% ipython --no-banner

In [1]: import numpy as np

In [2]: np.set_printoptions(precision=3, suppress=True, linewidth=100, sign=" ")

In [3]: W0 = np.loadtxt("case3.csv", delimiter=",")

In [4]: print(W0)
[[ 0.  0.  3.]
 [ 0.  0.  2.]
 [ 0.  0.  0.]]

In [5]: print(np.linalg.lstsq(W0[:-1].T, W0[-1])[2])
1

In [6]: print(np.unique(W0.round(6), axis=0).shape)
(3, 3)

In [7]: print(np.abs(np.diag(np.linalg.qr(W0)[1])) > 1e-9)
[False False False]

In [8]: print(np.allclose(W0[:-1].T @ np.linalg.lstsq(W0[:-1].T, W0[-1])[0], W0[-1]))
True

In [9]: A = np.load("sample19.npy")

In [10]: print(A)
[[  0   0   0   0   6]
 [  0  13   0   2   2]
 [  0   0   0   0  11]
 [  5   5   0   0   5]
 [  0  21   0   4   0]
 [  0   0   0   0   8]
 [  3   0   0   0   7]
 [  0   0   0   0   5]
 [  0   0   0   0   6]
 [  0  20   0   0   0]
 [  0  29   0   6   0]
 [  1   0   0   0   9]
 [  5   5   0   0   5]
 [  3   0   0   0   7]
 [  0   0   0   0  11]
 [  0  21   0   4   0]
 [  1   0   0   0   9]
 [  3   0   0   0   7]
 [  0  11   0   0   0]
 [  1   0   0   0   9]
 [  0  20   0   0   0]
 [  0   0   0   0   6]
 [  0   4   0   0   4]
 [  0  12   0   0   1]
 [  0   4   0   0   4]
 [  0  20   0   0   0]
 [  5   5   0   0   5]
 [  0   0   0   0   8]]

In [11]: blk = np.stack([A, -3 * A, A[::-1]])

In [12]: print(np.linalg.norm(blk, axis=(1, 2)))
[  68.162  204.485   68.162]

In [13]: print((blk @ A.T).shape)
(3, 28, 28)

In [14]: print(blk.sum(axis=0))
[[  0   0   0   0  -4]
 [  5 -21   0  -4   1]
 [  0  20   0   0 -22]
 [-10  -6   0   0  -6]
 [  0 -30   0  -8   1]
 [  0   4   0   0 -12]
 [ -6   0   0   0  -8]
 [  0  20   0   0 -10]
 [  1   0   0   0  -3]
 [  0 -29   0   0   0]
 [  3 -58   0 -12   7]
 [ -1   0   0   0  -9]
 [-10  11   0   4 -10]
 [ -6   0   0   0  -3]
 [  3   0   0   0 -15]
 [  5 -37   0  -8   5]
 [ -1   0   0   0  -9]
 [ -6  29   0   6 -14]
 [  0  -2   0   0   0]
 [ -2   0   0   0 -12]
 [  0 -40   0   0   5]
 [  3   0   0   0  -5]
 [  0  -8   0   0   0]
 [  0  -3   0   4  -2]
 [  5  -3   0   0  -3]
 [  0 -40   0   0  11]
 [-10   3   0   2  -8]
 [  0   0   0   0 -10]]

In [15]: print(np.einsum("bij,cij->bc", blk, blk))
[[  4646 -13938   2054]
 [-13938  41814  -6162]
 [  2054  -6162   4646]]

In [16]: print(np.linalg.matrix_rank(blk))
[ 4  4  4]

In [17]: print(np.linalg.matrix_rank(blk.reshape(3, -1)))
2

In [18]: print(np.abs(A).max())
29

In [19]: print(A.mean(axis=0))
[ 0.964  6.786  0.     0.571  4.821]

In [20]: print(A.sum(axis=0))
[  27  190    0   16  135]

In [21]: print(A - A[0])
[[ 0  0  0  0  0]
 [ 0 13  0  2 -4]
 [ 0  0  0  0  5]
 [ 5  5  0  0 -1]
 [ 0 21  0  4 -6]
 [ 0  0  0  0  2]
 [ 3  0  0  0  1]
 [ 0  0  0  0 -1]
 [ 0  0  0  0  0]
 [ 0 20  0  0 -6]
 [ 0 29  0  6 -6]
 [ 1  0  0  0  3]
 [ 5  5  0  0 -1]
 [ 3  0  0  0  1]
 [ 0  0  0  0  5]
 [ 0 21  0  4 -6]
 [ 1  0  0  0  3]
 [ 3  0  0  0  1]
 [ 0 11  0  0 -6]
 [ 1  0  0  0  3]
 [ 0 20  0  0 -6]
 [ 0  0  0  0  0]
 [ 0  4  0  0 -2]
 [ 0 12  0  0 -5]
 [ 0  4  0  0 -2]
 [ 0 20  0  0 -6]
 [ 5  5  0  0 -1]
 [ 0  0  0  0  2]]

In [22]: print(np.diff(A, axis=0))
[[  0  13   0   2  -4]
 [  0 -13   0  -2   9]
 [  5   5   0   0  -6]
 [ -5  16   0   4  -5]
 [  0 -21   0  -4   8]
 [  3   0   0   0  -1]
 [ -3   0   0   0  -2]
 [  0   0   0   0   1]
 [  0  20   0   0  -6]
 [  0   9   0   6   0]
 [  1 -29   0  -6   9]
 [  4   5   0   0  -4]
 [ -2  -5   0   0   2]
 [ -3   0   0   0   4]
 [  0  21   0   4 -11]
 [  1 -21   0  -4   9]
 [  2   0   0   0  -2]
 [ -3  11   0   0  -7]
 [  1 -11   0   0   9]
 [ -1  20   0   0  -9]
 [  0 -20   0   0   6]
 [  0   4   0   0  -2]
 [  0   8   0   0  -3]
 [  0  -8   0   0   3]
 [  0  16   0   0  -4]
 [  5 -15   0   0   5]
 [ -5  -5   0   0   3]]

In [23]: print(np.unravel_index(np.abs(A).argmax(), A.shape))
(np.int64(10), np.int64(1))

In [24]: rng = np.random.default_rng(12201)

In [25]: out = A + rng.integers(-2, 3, (28, 4)) @ rng.integers(-2, 3, (4, 5))

In [26]: print(out)
[[-2  5 -2  2 10]
 [ 2 15  0  6  2]
 [ 2 -1  3  2  9]
 [ 3  6  3 -2  7]
 [-4 23  2  0  4]
 [-8  2 -3 -8 14]
 [11 -2  3  8  1]
 [ 5 -1  2  6  1]
 [ 2  2  2  4  6]
 [ 0 17  3 -2 -2]
 [ 4 23  5  6 -6]
 [ 6 -3  2  2  5]
 [ 5  5 -2  0  5]
 [-5  3  3 -6 13]
 [ 1 -1 -2 -2 11]
 [ 0 20 -6  2  0]
 [-1 -4 -4 -8  9]
 [-1  2 -6 -4 11]
 [-2 13 -1  0  2]
 [ 0  2 -3  0 11]
 [-3 19 -1 -6  2]
 [-1 -3 -6 -6  6]
 [ 3  3  1  2  2]
 [-7 15  3 -6  7]
 [ 1  2 -3  0  2]
 [-2 25  0  2  4]
 [ 3  8 -1  2  7]
 [-2  4 -2  0 12]]

In [27]: print(np.round(np.linalg.svd(out - A, compute_uv=False), 3) + 0)
[ 33.322  18.67   14.796   2.859   0.   ]

In [28]: vec = np.array([0, 1, 3, 2, 2])

In [29]: a = np.maximum(out @ vec, 0)

In [30]: print(np.tanh(out @ vec))
[ 1.     1.     1.     1.     1.     1.     1.     1.     1.     1.     1.     1.     1.     1.
  1.     1.    -1.    -0.964  1.     1.     1.    -1.     1.     1.    -0.995  1.     1.     1.   ]

In [31]: K = np.loadtxt("block1.csv", delimiter=",")

In [32]: print(K)
[[ 0.  2.  0.  0.]
 [ 0.  0.  0.  0.]
 [ 0.  0.  0.  2.]
 [ 1.  0.  0.  0.]]

In [33]: U, sv, Vt = np.linalg.svd(K)

In [34]: evecs = Vt[:(sv > 1e-8).sum()]

In [35]: vec = K[3] + 4 * K[1] + rng.integers(2) * np.eye(4)[3]

In [36]: print(vec)
[ 1.  0.  0.  1.]

In [37]: print(np.linalg.matrix_rank(np.vstack([K, vec])))
3

In [38]: print(evecs.T @ evecs)
[[ 1.  0.  0.  0.]
 [ 0.  1.  0.  0.]
 [ 0.  0.  0.  0.]
 [ 0.  0.  0.  1.]]

In [39]: print(round(float(np.linalg.norm(vec - evecs.T @ evecs @ vec)), 3))
0.0

In [40]: print(np.diag(evecs.T @ evecs))
[ 1.  1.  0.  1.]

In [41]: print(K.T @ K)
[[ 1.  0.  0.  0.]
 [ 0.  4.  0.  0.]
 [ 0.  0.  0.  0.]
 [ 0.  0.  0.  4.]]

In [42]: print(np.linalg.svd(K, compute_uv=False))
[ 2.  2.  1.  0.]

In [43]: W1 = np.array([[3, -2, 1], [3, 9, -4], [-8, -7, -1], [0, 8, -9]])

In [44]: beta = np.array([-1, -4, 2])

In [45]: act = np.maximum(K @ W1 + beta, 0)

In [46]: print((act > 0).astype(int))
[[ 1  1  0]
 [ 0  0  1]
 [ 0  1  0]
 [ 1  0  1]]

In [47]: print((act > 0).mean(axis=0))
[ 0.5  0.5  0.5]

In [48]: basis = np.array([[2, 0, -7], [7, 1, -8], [6, 2, 0]])

In [49]: print(W1 @ basis)
[[ -2   0  -5]
 [ 45   1 -93]
 [-71  -9 112]
 [  2 -10 -64]]

In [50]: print((act @ basis).round(6).argmax(axis=1))
[ 0  0  0  0]

In [51]: rank = np.linalg.matrix_rank(A)

In [52]: print(rank)
4

In [53]: N = np.linalg.svd(A)[2][rank:].T

In [54]: print([int(np.linalg.matrix_rank(A[:, :j + 1])) for j in range(5)])
[1, 2, 2, 3, 4]

In [55]: print([int(np.linalg.matrix_rank(A[:i])) for i in range(1, len(A) + 1)])
[1, 2, 2, 3, 4, 4, 4, 4, 4, 4, 4, 4, 4, 4, 4, 4, 4, 4, 4, 4, 4, 4, 4, 4, 4, 4, 4, 4]

In [56]: print(np.allclose(A @ N, 0))
True

In [57]: print(np.round(N @ N.T, 3) + 0)
[[ 0.  0.  0.  0.  0.]
 [ 0.  0.  0.  0.  0.]
 [ 0.  0.  1.  0.  0.]
 [ 0.  0.  0.  0.  0.]
 [ 0.  0.  0.  0.  0.]]

In [58]: feats = np.load("x.npy")

In [59]: print(feats)
[[ 3  6  4 11  2  9  6  2]
 [-3  0 -2  5 -4  3  0 -4]
 [ 5  8  6 13  4 11  8  4]
 [ 2  5  3 10  1  8  5  1]
 [-2  1 -1  6 -3  4  1 -3]
 [-1  2  0  7 -2  5  2 -2]
 [ 2  5  3 10  1  8  5  1]
 [-3  0 -2  5 -4  3  0 -4]
 [ 4  7  5 12  3 10  7  3]]

In [60]: out = np.array([[-2, -3, 1],
    ...:     [-2, 2, 2],
    ...:     [-2, 0, 1],
    ...:     [1, 3, 2],
    ...:     [-1, 1, -3],
    ...:     [-1, -1, -1],
    ...:     [2, -3, 0],
    ...:     [2, -1, 3]])

In [61]: print(np.vstack([feats, out.T]).shape)
(12, 8)

In [62]: print(out.T @ feats.T)
[[-10   8 -16  -7   5   2  -7   8 -13]
 [  9  21   5  11  19  17  11  21   7]
 [ 32   2  42  27   7  12  27   2  37]]

In [63]: print(np.linalg.matrix_rank(feats @ out))
2

In [64]: print(np.einsum("ij,ij->i", feats, feats))
[ 307   79  511  229   77   91  229   79  401]

In [65]: print(feats @ out)
[[-10   9  32]
 [  8  21   2]
 [-16   5  42]
 [ -7  11  27]
 [  5  19   7]
 [  2  17  12]
 [ -7  11  27]
 [  8  21   2]
 [-13   7  37]]

In [66]: U, sv, Vt = np.linalg.svd(feats)

In [67]: print(sv.round(3) + 0)
[ 42.069  15.272   0.      0.      0.      0.      0.      0.   ]

In [68]: print(np.argmax(sv[:-1] / (sv[1:] + 1e-6)) + 1)
2

In [69]: out = U[:, :2] @ np.diag(sv[:2]) @ Vt[:2]

In [70]: print(round(np.abs(feats - out).max(), 3))
0.0

In [71]: print(round(np.linalg.norm(feats - out) / np.linalg.norm(feats), 3))
0.0

In [72]: print(round(float(np.linalg.norm(feats - out, 2)), 3), round(sv[2], 3))
0.0 0.0

In [73]: arr = np.loadtxt("arr.csv", delimiter=",")

In [74]: print(arr)
[[ 0.79  3.53  1.75 -2.08  1.8  -1.37  0.59  3.24 -1.27 -0.52]
 [ 0.65  0.08 -0.29 -1.53 -0.44  0.87  0.38 -0.45  1.17 -0.9 ]
 [-2.93  4.26  0.04  2.61  0.7  -1.47  2.69  2.18 -2.7   1.93]
 [-0.73 -1.65  2.27 -0.59 -0.1  -0.34 -1.47  0.4  -0.13 -0.09]
 [-0.24 -0.34 -2.    2.8  -0.04 -0.22  0.26 -1.02 -0.68  1.18]
 [-2.82 -0.54 -1.06  5.33 -0.18 -1.13  0.3  -0.62 -2.28  2.77]
 [-2.22  2.45  1.79  0.56  0.56 -1.19  1.1   2.18 -1.79  0.9 ]]

In [75]: out = arr + rng.integers(-2, 3, (7, 4)) @ rng.integers(-2, 3, (4, 10))

In [76]: print(out)
[[ -0.21   5.53   4.75  -5.08   7.8    0.63   4.59   1.24  -3.27  -0.52]
 [  4.65  -0.92  -8.29  -3.53 -10.44   4.87  -3.62  -4.45   4.17  -7.9 ]
 [ -1.93   4.26   1.04   1.61  -1.3    0.53   2.69   0.18  -2.7    3.93]
 [ -1.73  -2.65   4.27   2.41  -0.1   -3.34  -2.47   3.4   -0.13   3.91]
 [  2.76   3.66   1.    -4.2   -0.04   7.78   5.26  -8.02  -0.68   4.18]
 [ -6.82  -8.54  -2.06  13.33  -2.18  -8.13  -7.7    3.38  -5.28   0.77]
 [  0.78   8.45  -2.21  -2.44   0.56  -0.19   5.1    4.18   3.21  -1.1 ]]

In [77]: print(np.abs(out - arr).sum(axis=1))
[ 25.  47.  11.  18.  40.  47.  30.]
